>>> import numpy as np
>>> np.set_printoptions(precision=2, suppress=True, linewidth=200, floatmode="fixed")
>>> F = np.load("run4.npy")
>>> F
array([[ 0,  2,  0],
       [-1,  1,  0],
       [ 0,  0,  2]])
>>> A2 = F / np.linalg.norm(F, axis=1, keepdims=True)
>>> gram = A2 @ A2.T
>>> round(float(np.degrees(np.arccos(np.clip(gram[0, 1], -1, 1)))), 2)
45.0
>>> np.argwhere(np.triu(np.abs(gram) > 0.95, 1))
array([], shape=(0, 2), dtype=int64)
>>> np.linalg.norm(A2, axis=1)
array([1.00, 1.00, 1.00])
>>> gram
array([[1.00, 0.71, 0.00],
       [0.71, 1.00, 0.00],
       [0.00, 0.00, 1.00]])
>>> (np.abs(gram) > 0.9).astype(int)
array([[1, 0, 0],
       [0, 1, 0],
       [0, 0, 1]])
>>> blk = np.stack([F, 5 * F, F[::-1]])
>>> blk.sum(axis=0)
array([[ 0, 12,  2],
       [-7,  7,  0],
       [ 0,  2, 12]])
>>> np.einsum("bij,cij->bc", blk, blk)
array([[ 10,  50,   2],
       [ 50, 250,  10],
       [  2,  10,  10]])
>>> (blk @ F.T).shape
(3, 3, 3)
>>> np.linalg.matrix_rank(blk)
array([3, 3, 3])
>>> hat = np.triu(np.array([[1, 1, 2], [-2, 0, 2], [1, -2, 0]]), 1) + np.eye(3)
>>> A2 = hat @ F @ np.linalg.inv(hat)
>>> hat @ F - F @ hat
array([[-1.00,  1.00,  0.00],
       [ 0.00,  1.00,  4.00],
       [ 0.00,  0.00,  0.00]])
>>> A2
array([[-1.00,  4.00, -2.00],
       [-1.00,  2.00,  2.00],
       [ 0.00,  0.00,  2.00]])
>>> np.round(np.linalg.det(A2), 2)
np.float64(4.0)
>>> np.poly(A2)
array([ 1.00, -3.00,  4.00, -4.00])
>>> Q, R = np.linalg.qr(A2)
>>> np.round(Q.T @ Q, 2) + 0
array([[1.00, 0.00, 0.00],
       [0.00, 1.00, 0.00],
       [0.00, 0.00, 1.00]])
>>> Q.shape, R.shape
((3, 3), (3, 3))
>>> np.allclose(R.T @ R, A2.T @ A2)
True
>>> Q @ R
array([[-1.00,  4.00, -2.00],
       [-1.00,  2.00,  2.00],
       [ 0.00,  0.00,  2.00]])
>>> R.round(2) + 0
array([[ 1.41, -4.24,  0.00],
       [ 0.00, -1.41,  2.83],
       [ 0.00,  0.00,  2.00]])
>>> X = np.load("layer13.npy")
>>> X
array([[-0.09,  0.45, -0.82],
       [ 0.95, -0.87, -0.09],
       [-0.94,  0.69,  0.85],
       [ 0.69, -0.24, -0.81],
       [ 0.62,  0.38, -0.99],
       [-0.90,  0.45,  0.94],
       [ 0.97, -0.95,  0.77],
       [-0.24, -0.51,  0.97],
       [ 0.86, -0.24, -0.97],
       [ 0.95, -0.73, -0.86],
       [ 0.23, -0.73,  0.97],
       [ 0.66,  0.08, -0.96],
       [-0.65, -0.41,  0.99],
       [ 0.46, -0.48,  0.39],
       [ 0.65, -0.12, -0.86],
       [ 0.88, -0.86,  0.58],
       [-0.58, -0.16,  0.95],
       [-0.98, -0.31,  1.00],
       [-0.18,  0.74, -0.98],
       [-0.18, -0.71,  0.99],
       [ 0.95, -0.87, -0.09],
       [-0.82,  0.35,  0.90],
       [ 1.00, -0.94, -0.92],
       [-0.75,  0.85, -0.89]])
>>> # row 20 repeats row 1
>>> C = X[[15, 18]].astype(float)
>>> for _ in range(7):
...     z = np.linalg.norm(X[:, None] - C, axis=-1).argmin(axis=1)
...     C = np.array([X[z == j].mean(axis=0) for j in range(2)])
... 
>>> z
array([1, 0, 1, 1, 1, 1, 0, 0, 1, 0, 0, 1, 0, 0, 1, 0, 0, 0, 1, 0, 0, 1, 0, 1])
>>> C[1] - C[0]
array([-0.31,  0.96, -0.85])
>>> J = np.load("w.npy")
>>> J
array([[0, 4, 0, 0],
       [4, 0, 4, 0],
       [0, 4, 0, 4],
       [0, 0, 4, 0]])
>>> f, g = J[3], J[0]
>>> f @ g
np.int64(0)
>>> f @ f
np.int64(16)
>>> p = (f @ g) / (f @ f) * f
>>> round(float(np.linalg.norm(f + g) ** 2 + np.linalg.norm(f - g) ** 2), 2)
64.0
>>> p
array([0.00, 0.00, 0.00, 0.00])
>>> np.outer(f, g)
array([[ 0,  0,  0,  0],
       [ 0,  0,  0,  0],
       [ 0, 16,  0,  0],
       [ 0,  0,  0,  0]])
>>> f = np.array([2, 1, -1, -2])
>>> A2 = J + np.outer(f, np.eye(4)[1])
>>> np.linalg.matrix_rank(A2 - J)
np.int64(1)
>>> round(float(np.linalg.det(A2) / np.linalg.det(J)), 2), np.round(1 + np.linalg.solve(J, f)[1], 2)
(1.5, np.float64(1.5))
>>> K = np.loadtxt("case10.csv", delimiter=",")
>>> K
array([[-0.62, -0.01,  0.77],
       [ 0.57, -0.47,  0.55],
       [-0.53, -0.60, -0.31],
       [ 0.08, -0.64, -0.12]])
>>> x = np.array([0, 0, -5])
>>> (K @ x).argmax()
np.int64(2)
>>> K @ x
array([-3.83, -2.75,  1.56,  0.60])
>>> np.linalg.norm(K @ x) <= np.linalg.norm(K, 2) * np.linalg.norm(x) + 1e-9
np.True_
>>> (K * x).sum(axis=1)
array([-3.83, -2.75,  1.56,  0.60])
>>> K * x
array([[-0.00, -0.00, -3.83],
       [ 0.00, -0.00, -2.75],
       [-0.00, -0.00,  1.56],
       [ 0.00, -0.00,  0.60]])
>>> K @ np.ones(3)
array([ 0.14,  0.65, -1.45, -0.68])
